$ ipython --no-banner

In [1]: import numpy as np

In [2]: np.set_printoptions(precision=2, suppress=True, linewidth=200)

In [3]: rnd = lambda a: np.round(a, 2) + 0

In [4]: J = np.load("data.npy")

In [5]: J
Out[5]: 
array([[ 2, -1,  2],
       [-1,  2, -1],
       [ 2, -1,  2]])

In [6]: rng = np.random.default_rng(500)

In [7]: labels = rng.permutation(3)

In [8]: labels
Out[8]: array([1, 0, 2])

In [9]: Y = J[labels][:, labels]

In [10]: np.trace(Y)
Out[10]: np.int64(6)

In [11]: np.allclose(Y, J)
Out[11]: False

In [12]: Y
Out[12]: 
array([[ 2, -1, -1],
       [-1,  2,  2],
       [-1,  2,  2]])

In [13]: rnd(np.linalg.det(Y)), rnd(np.linalg.det(J[labels]))
Out[13]: (np.float64(0.0), np.float64(0.0))

In [14]: m1 = np.load("x.npy")

In [15]: m1
Out[15]: 
array([[ 2.86, -8.99,  3.32],
       [-0.75,  9.66,  2.47],
       [ 7.5 , -2.81,  5.99],
       [ 1.78,  1.36, -9.75],
       [ 4.89, -8.59, -1.5 ],
       [ 0.08,  7.84,  6.21],
       [-8.16, -0.2 ,  5.77],
       [-6.45, -5.14, -5.66],
       [ 4.3 , -6.04, -6.71],
       [ 7.12, -5.04,  4.89],
       [ 8.29,  3.07, -4.68],
       [ 9.  , -0.89, -4.28],
       [ 7.22,  6.08,  3.29],
       [-7.7 ,  6.36,  0.44],
       [-9.42,  1.19,  3.13],
       [ 1.81,  7.69,  6.14]])

In [16]: labels = m1[:, 0] > np.median(m1[:, 0])

In [17]: f = m1[labels].mean(axis=0) - m1[~labels].mean(axis=0)

In [18]: rnd(f)
Out[18]: array([10.  , -6.5 , -1.05])
